$ python3 -q
>>> import numpy as np
>>> import numpy.linalg as la
>>> np.set_printoptions(suppress=True, linewidth=200)
>>> rng = np.random.default_rng(8258)
>>> F = np.eye(5, dtype=int)[rng.permutation(5)] * np.array([-2, 2, 0, -1, -1])
>>> print(F)
[[ 0  0  0 -1  0]
 [ 0  0  0  0 -1]
 [ 0  2  0  0  0]
 [ 0  0  0  0  0]
 [-2  0  0  0  0]]
>>> C2 = F.T @ F
>>> print(np.round(la.svd(F, compute_uv=False) ** 2, 3))
[4. 4. 1. 1. 0.]
>>> print(np.diag(C2))
[4 4 0 1 1]
>>> print(np.trace(C2), (F ** 2).sum())
10 10
>>> print(np.argsort(-la.norm(F, axis=0).round(6), kind="stable")[:3])
[0 1 3]
>>> print(la.cond(F) > 100)
True
>>> print(round(la.norm(F, 2) / la.norm(F), 3))
0.632
>>> w1 = np.array([[3, 2, 3], [5, 4, 0], [2, 3, 0], [1, 3, 4], [3, 1, 5]])
>>> coef = np.array([-1, 2, 2])
>>> H = np.maximum(F @ w1 + coef, 0)
>>> print(la.matrix_rank(H))
3
>>> print(H)
[[ 0  0  0]
 [ 0  1  0]
 [ 9 10  2]
 [ 0  2  2]
 [ 0  0  0]]
>>> cent = np.array([[-2, 1], [-2, 0], [1, 1]])
>>> print(H @ cent)
[[  0   0]
 [ -2   0]
 [-36  11]
 [ -2   2]
 [  0   0]]
>>> print(w1 @ cent)
[[ -7   6]
 [-18   5]
 [-10   2]
 [ -4   5]
 [ -3   8]]
>>> print((H @ cent).round(6).argmax(axis=1))
[0 1 1 1 0]
>>> W0 = np.abs(np.array([[0, 2, 3, 1, 1, 0, 2],
...     [5, 5, 5, 0, 4, 5, 1],
...     [2, 0, 0, 4, 4, 1, 5],
...     [4, 1, 4, 1, 2, 5, 2],
...     [0, 5, 3, 3, 5, 1, 2],
...     [2, 1, 4, 3, 3, 0, 2],
...     [0, 2, 0, 5, 4, 4, 0]])) + np.eye(7)
>>> W0 = W0 / W0.sum(axis=1, keepdims=True)
>>> print(W0.round(3))
[[0.1   0.2   0.3   0.1   0.1   0.    0.2  ]
 [0.192 0.231 0.192 0.    0.154 0.192 0.038]
 [0.118 0.    0.059 0.235 0.235 0.059 0.294]
 [0.2   0.05  0.2   0.1   0.1   0.25  0.1  ]
 [0.    0.25  0.15  0.15  0.3   0.05  0.1  ]
 [0.125 0.062 0.25  0.188 0.188 0.062 0.125]
 [0.    0.125 0.    0.312 0.25  0.25  0.062]]
>>> x0 = np.array([2, -2, -3, 1, -1, -2, 1])
>>> print((W0 @ x0).argmax())
2
>>> print(W0 @ np.ones(7))
[1. 1. 1. 1. 1. 1. 1.]
>>> print(np.round(W0 @ np.eye(7)[1], 3))
[0.2   0.231 0.    0.05  0.25  0.062 0.125]
>>> f, g = W0[5], W0[4]
>>> print(round(f @ g, 3))
0.153
>>> p = (f @ g) / (f @ f) * f
>>> print(np.round(g - p, 3))
[-0.111  0.194 -0.073 -0.017  0.133 -0.006 -0.011]
>>> print(np.round(np.outer(f, g), 3))
[[0.    0.031 0.019 0.019 0.038 0.006 0.012]
 [0.    0.016 0.009 0.009 0.019 0.003 0.006]
 [0.    0.062 0.038 0.038 0.075 0.012 0.025]
 [0.    0.047 0.028 0.028 0.056 0.009 0.019]
 [0.    0.047 0.028 0.028 0.056 0.009 0.019]
 [0.    0.016 0.009 0.009 0.019 0.003 0.006]
 [0.    0.031 0.019 0.019 0.038 0.006 0.012]]
>>> print(np.round(la.norm(f + g) ** 2 + la.norm(f - g) ** 2, 3))
0.764
>>> print(p.round(3))
[0.111 0.056 0.223 0.167 0.167 0.056 0.111]
>>> print(round(float((g - p) @ f), 3))
0.0
>>> f = np.array([-2, 2])
>>> print(np.correlate(F[1], F[3], "full"))
[0 0 0 0 0 0 0 0 0]
>>> print(np.array([np.convolve(row, f, "same") for row in F]))
[[ 0  0  0  2 -2]
 [ 0  0  0  0  2]
 [ 0 -4  4  0  0]
 [ 0  0  0  0  0]
 [ 4 -4  0  0  0]]
>>> A2 = la.inv(W0)
>>> print(np.allclose(A2, W0.T))
False
>>> print(np.round(la.det(W0) * A2, 3) + 0)
[[0. 0. 0. 0. 0. 0. 0.]
 [0. 0. 0. 0. 0. 0. 0.]
 [0. 0. 0. 0. 0. 0. 0.]
 [0. 0. 0. 0. 0. 0. 0.]
 [0. 0. 0. 0. 0. 0. 0.]
 [0. 0. 0. 0. 0. 0. 0.]
 [0. 0. 0. 0. 0. 0. 0.]]
>>> print(round(float(la.slogdet(W0)[0]), 3))
1.0
>>> f = np.array([0, 3, 0, 2, -2, 3, 3])
>>> A2 = W0 + np.outer(f, np.eye(7)[4])
>>> print(A2.round(3))
[[ 0.1    0.2    0.3    0.1    0.1    0.     0.2  ]
 [ 0.192  0.231  0.192  0.     3.154  0.192  0.038]
 [ 0.118  0.     0.059  0.235  0.235  0.059  0.294]
 [ 0.2    0.05   0.2    0.1    2.1    0.25   0.1  ]
 [ 0.     0.25   0.15   0.15  -1.7    0.05   0.1  ]
 [ 0.125  0.062  0.25   0.188  3.188  0.062  0.125]
 [ 0.     0.125  0.     0.312  3.25   0.25   0.062]]
>>> print(np.round(la.det(A2) / la.det(W0), 3), np.round(1 + la.solve(W0, f)[4], 3))
-19.872 -19.872
>>> print(la.matrix_rank(A2 - W0))
1
>>> print(la.matrix_rank(la.inv(A2) - la.inv(W0), tol=1e-8))
1
>>> K = np.load("out5.npy")
>>> print(K)
[[0 0 0 0 0 1 0 0]
 [1 0 0 0 0 0 0 0]
 [0 0 1 0 0 0 0 0]
 [0 1 0 0 0 0 0 0]
 [0 0 0 0 1 0 0 0]
 [0 0 0 1 0 0 0 0]
 [0 0 0 0 0 0 1 0]
 [0 0 0 0 0 0 0 1]]
>>> print(np.round(np.sort(np.abs(la.eigvals(K)))[::-1], 3))
[1. 1. 1. 1. 1. 1. 1. 1.]
>>> print(K @ np.ones(8))
[1. 1. 1. 1. 1. 1. 1. 1.]
>>> print(la.matrix_power(K, 100))
[[1 0 0 0 0 0 0 0]
 [0 1 0 0 0 0 0 0]
 [0 0 1 0 0 0 0 0]
 [0 0 0 1 0 0 0 0]
 [0 0 0 0 1 0 0 0]
 [0 0 0 0 0 1 0 0]
 [0 0 0 0 0 0 1 0]
 [0 0 0 0 0 0 0 1]]
>>> p = np.eye(8)[5]
>>> for _ in range(4):
...     p = p @ K
...     print(p.round(3))
... 
[0. 0. 0. 1. 0. 0. 0. 0.]
[0. 1. 0. 0. 0. 0. 0. 0.]
[1. 0. 0. 0. 0. 0. 0. 0.]
[0. 0. 0. 0. 0. 1. 0. 0.]
>>> print((K != 0).astype(int))
[[0 0 0 0 0 1 0 0]
 [1 0 0 0 0 0 0 0]
 [0 0 1 0 0 0 0 0]
 [0 1 0 0 0 0 0 0]
 [0 0 0 0 1 0 0 0]
 [0 0 0 1 0 0 0 0]
 [0 0 0 0 0 0 1 0]
 [0 0 0 0 0 0 0 1]]
>>> print(K @ K)
[[0 0 0 1 0 0 0 0]
 [0 0 0 0 0 1 0 0]
 [0 0 1 0 0 0 0 0]
 [1 0 0 0 0 0 0 0]
 [0 0 0 0 1 0 0 0]
 [0 1 0 0 0 0 0 0]
 [0 0 0 0 0 0 1 0]
 [0 0 0 0 0 0 0 1]]
>>> print(np.round(np.sort(la.eigvals(K).real), 3) + 0)
[-1.  0.  0.  1.  1.  1.  1.  1.]
>>> print((la.matrix_power((K != 0) + (K.T != 0) + np.eye(8), 8) > 0).astype(int))
[[1 1 0 1 0 1 0 0]
 [1 1 0 1 0 1 0 0]
 [0 0 1 0 0 0 0 0]
 [1 1 0 1 0 1 0 0]
 [0 0 0 0 1 0 0 0]
 [1 1 0 1 0 1 0 0]
 [0 0 0 0 0 0 1 0]
 [0 0 0 0 0 0 0 1]]
>>> Q, V = la.qr(K[:, :6])[0], la.qr(K[:, 6:])[0]
>>> sig = la.svd(Q.T @ V, compute_uv=False)
>>> print((sig > 0.9).sum())
0
>>> print(np.round(la.norm(Q @ Q.T - V @ V.T, 2), 3))
1.0
>>> print(np.degrees(np.arccos(sig.clip(0, 1))))
[90. 90.]
>>> print(sig)
[0. 0.]
>>> m1 = np.loadtxt("mat.csv", delimiter=",")
>>> print(m1)
[[-0.481  2.156  3.541  0.34   6.526  1.593 -6.11 ]
 [-1.946 -1.781  5.935  4.851  3.544 -3.967 -2.446]
 [ 2.833 -5.511 -0.881 -6.267  1.156 -0.142 -4.494]
 [ 2.316 -1.005 -3.137 -3.299  6.654 -4.908  2.131]
 [-3.678  5.703  1.889 -3.416  1.537  3.083 -5.181]
 [-2.933 -0.536  3.186 -8.514  0.914  2.703  0.58 ]
 [-3.359 -1.609 -3.544  6.867 -4.901 -1.501  0.369]
 [-0.75  -3.954 -6.692 -1.14   5.927 -0.525  1.524]
 [ 1.062  3.492 -3.713  7.222  2.925 -0.645 -3.431]
 [ 1.633  4.244 -7.127 -2.709  3.398  1.987 -2.386]
 [ 0.664  3.616  6.523  5.358 -3.273  1.885  0.978]
 [ 3.215 -6.666  0.189  3.907 -1.365 -2.36  -4.743]
 [ 3.513  7.279  2.42   2.22   3.12  -2.694  2.628]
 [-7.41  -4.07  -3.528 -1.531  3.242 -1.777  0.238]
 [-5.044  0.087 -1.266 -0.045  1.866  8.299  0.772]
 [ 2.509  0.483  2.473  1.567  1.701 -2.663 -8.655]
 [ 4.514 -2.324 -1.486 -3.401 -1.852  7.352 -1.719]
 [ 0.463 -3.25  -2.01  -7.732  0.619  4.971 -0.55 ]
 [ 1.011 -4.315  2.869  5.199  1.703  5.208  3.883]
 [ 0.925 -1.851 -1.975 -4.215  0.546  1.731  8.412]
 [-3.413  0.878  2.232 -4.901  2.472  2.885 -6.644]
 [ 0.621 -0.053 -2.129  4.021  4.729  6.293  4.116]
 [-1.774  2.287 -0.068 -3.087  1.954  6.416 -6.092]
 [ 1.946 -5.932 -3.913  3.11  -0.305 -3.747 -4.68 ]]
>>> A2 = np.c_[m1[:, :4] @ np.array([[6, 2, 0, 8], [4, 2, 7, 4], [4, 9, 0, 6], [9, 7, 7, 2]]), np.array([-2, 0, -2, 2, 2, 1, 0, 0, 1, 0, 1, 1, -1, 2, -1, 0, 1, 0, 2, 0, -1, -1, -2, -2])]
>>> print(A2.round(3))
[[ 22.962  37.599  17.472  26.702  -2.   ]
 [ 48.599  79.918  21.49   22.62    0.   ]
 [-64.973 -57.154 -82.446 -17.2    -2.   ]
 [-32.363 -48.704 -30.128 -10.912   2.   ]
 [-22.444  -2.861  16.009  -2.11    2.   ]
 [-83.624 -37.862 -63.35  -23.52    1.   ]
 [ 21.037   6.237  36.806 -40.838   0.   ]
 [-57.344 -77.616 -35.658 -64.248   0.   ]
 [ 70.486  26.245  74.998  14.63    1.   ]
 [-26.115 -71.352  10.745 -18.14    0.   ]
 [ 92.762 104.773  62.818  69.63    1.   ]
 [ 28.545  22.148 -19.313   8.004   1.   ]
 [ 79.854  58.904  66.493  76.18   -1.   ]
 [-88.631 -65.429 -39.207 -99.79    2.   ]
 [-35.385 -21.623   0.294 -47.69   -1.   ]
 [ 40.981  39.21   14.35   39.976   0.   ]
 [-18.765 -32.801 -40.075  11.098   1.   ]
 [-87.85  -77.788 -76.874 -36.82    0.   ]
 [ 47.073  55.606   6.188  18.44    2.   ]
 [-47.689 -49.132 -42.462 -20.284   0.   ]
 [-52.147 -19.289 -28.161 -20.202  -1.   ]
 [ 31.187  10.122  27.776   0.024  -1.   ]
 [-29.551 -21.195  -5.6   -11.626  -2.   ]
 [  0.286 -21.419 -19.754 -25.418  -2.   ]]
>>> print(np.round(la.norm(A2 - m1 @ la.lstsq(m1, A2)[0], axis=0), 3) + 0)
[0.    0.    0.    0.    6.065]
>>> print(la.matrix_rank(A2))
5
>>> print(np.round(la.lstsq(m1, A2[:, 0])[0], 3) + 0)
[6. 4. 4. 9. 0. 0. 0.]
>>> idx = A2[:, 0] > np.median(A2[:, 0])
>>> f = A2[idx].mean(axis=0) - A2[~idx].mean(axis=0)
>>> print((((A2 - A2.mean(axis=0)) @ f > 0) == idx).mean())
0.875
>>> print(F @ F.T)
[[1 0 0 0 0]
 [0 1 0 0 0]
 [0 0 4 0 0]
 [0 0 0 0 0]
 [0 0 0 0 4]]
>>> print(F[:, 2] @ F[:, 0])
0
>>> print(np.round(la.norm(F, axis=0), 3))
[2. 2. 0. 1. 1.]
>>> X = np.load("layer3.npy")
>>> print(X.round(3) + 0)
[[-16.816  18.429   3.555   7.328 -22.202 -22.202   9.27    1.613 -12.826]
 [-13.282  13.841   2.313   5.385 -16.914 -16.914   7.137   0.56   -9.45 ]
 [ -9.305   8.916   1.106   3.341 -11.151 -11.151   4.836  -0.389  -5.942]
 [ -7.999   7.373   0.768   2.714  -9.318  -9.318   4.108  -0.627  -4.877]
 [ -7.38    6.656   0.62    2.426  -8.462  -8.462   3.769  -0.723  -4.39 ]
 [ -5.327   4.376   0.2     1.525  -5.701  -5.701   2.676  -0.951  -2.877]
 [ -3.927   2.927  -0.009   0.973  -3.909  -3.909   1.964  -1.     -1.955]
 [ -1.728   0.939  -0.148   0.264  -1.35   -1.35    0.905  -0.789  -0.758]
 [ -1.045   0.448  -0.119   0.109  -0.676  -0.676   0.588  -0.598  -0.468]
 [ -0.267   0.049  -0.029   0.007  -0.085  -0.085   0.195  -0.218  -0.167]
 [  0.049   0.003  -0.003   0.     -0.006  -0.006  -0.055   0.052   0.058]
 [  0.071   0.006  -0.008  -0.001  -0.013  -0.013  -0.085   0.077   0.093]
 [  0.096   0.012  -0.018  -0.002  -0.028  -0.028  -0.128   0.108   0.146]
 [  0.135   0.018  -0.305  -0.096  -0.227  -0.227  -0.553   0.152   0.858]
 [  0.01   -0.625  -1.507  -0.711  -0.171  -0.171  -1.603  -0.615   3.11 ]
 [  0.04   -1.918  -3.062  -1.66    0.516   0.516  -2.844  -1.878   5.906]
 [  0.08   -2.363  -3.536  -1.966   0.794   0.794  -3.219  -2.283   6.755]
 [  0.091  -2.465  -3.642  -2.036   0.859   0.859  -3.303  -2.375   6.945]
 [  0.172  -3.146  -4.33   -2.492   1.308   1.308  -3.848  -2.975   8.178]
 [  0.227  -3.548  -4.723  -2.757   1.582   1.582  -4.159  -3.321   8.883]
 [  0.234  -3.598  -4.772  -2.79    1.616   1.616  -4.198  -3.364   8.97 ]
 [  0.239  -3.631  -4.804  -2.812   1.639   1.639  -4.223  -3.392   9.027]
 [  0.646  -5.999  -6.982  -4.327   3.343   3.343  -5.957  -5.353  12.939]
 [  0.735  -6.455  -7.384  -4.613   3.684   3.684  -6.278  -5.72   13.662]
 [  0.938  -7.438  -8.235  -5.224   4.427   4.427  -6.959  -6.5    15.194]]
>>> # columns 4 and 5 are equal
>>> A2 = X + rng.integers(-2, 3, (25, 3)) @ rng.integers(-2, 3, (3, 9))
>>> print(A2.round(3))
[[-18.816  18.429   3.555   9.328 -23.202 -18.202   7.27    2.613 -12.826]
 [ -9.282  23.841  -1.687  -0.615 -12.914 -18.914   1.137   3.56  -16.45 ]
 [-10.305   8.916   3.106   5.341 -10.151  -7.151   3.836   2.611  -4.942]
 [-12.999  -0.627   2.768   8.714 -14.318  -5.318   7.108  -3.627   0.123]
 [ -4.38    6.656   2.62    0.426  -5.462 -12.462   6.769   0.277  -3.39 ]
 [ -4.327   4.376  -1.8    -0.475  -6.701  -9.701   3.676  -3.951  -3.877]
 [ -0.927   0.927   1.991  -1.027  -1.909  -9.909   6.964  -2.      0.045]
 [  0.272   2.939   3.852   0.264   3.65    0.65    0.905   5.211   0.242]
 [  4.955  10.448  -4.119  -7.891   4.324  -6.676  -3.412   1.402  -7.468]
 [ -2.267  -3.951  -4.029   0.007  -6.085  -4.085   2.195  -8.218  -0.167]
 [ -0.951   0.003   1.997   2.      0.994   3.994  -1.055   3.052   1.058]
 [ -4.929  -7.994   1.992   5.999  -5.013   3.987   2.915  -2.923   5.093]
 [ -3.904  -7.988   3.982   5.998  -3.028   3.972   3.872  -0.892   6.146]
 [ -0.865  -5.982   1.695   1.904  -2.227  -2.227   4.447  -2.848   4.858]
 [ -0.99    3.375  -3.507  -0.711  -0.171   3.829  -6.603   1.385   0.11 ]
 [  4.04    4.082  -3.062  -5.66    5.516  -1.484  -4.844   2.122   2.906]
 [ -1.92   -4.363  -7.536  -1.966  -4.206  -1.206  -3.219  -8.283   5.755]
 [  2.091   1.535  -3.642  -4.036   3.859   0.859  -5.303   0.625   4.945]
 [ -1.828  -5.146  -0.33    1.508   2.308   7.308  -3.848   1.025  11.178]
 [ -3.773  -9.548  -4.723   1.243  -3.418   3.582  -2.159  -7.321  11.883]
 [  2.234   0.402  -8.772  -6.79    1.616  -2.384  -6.198  -5.364   4.97 ]
 [ -1.761  -7.631  -4.804  -0.812  -1.361   1.639  -2.223  -6.392  11.027]
 [ -5.354 -15.999  -2.982   3.673  -1.657   9.343  -1.957  -7.353  19.939]
 [ -1.265 -12.455  -3.384  -0.613   2.684   5.684  -2.278  -5.72   18.662]
 [  4.938  -1.438  -8.235  -9.224   9.427   2.427  -8.959  -2.5    12.194]]
>>> print(la.matrix_rank(A2 - X, tol=1e-8))
3
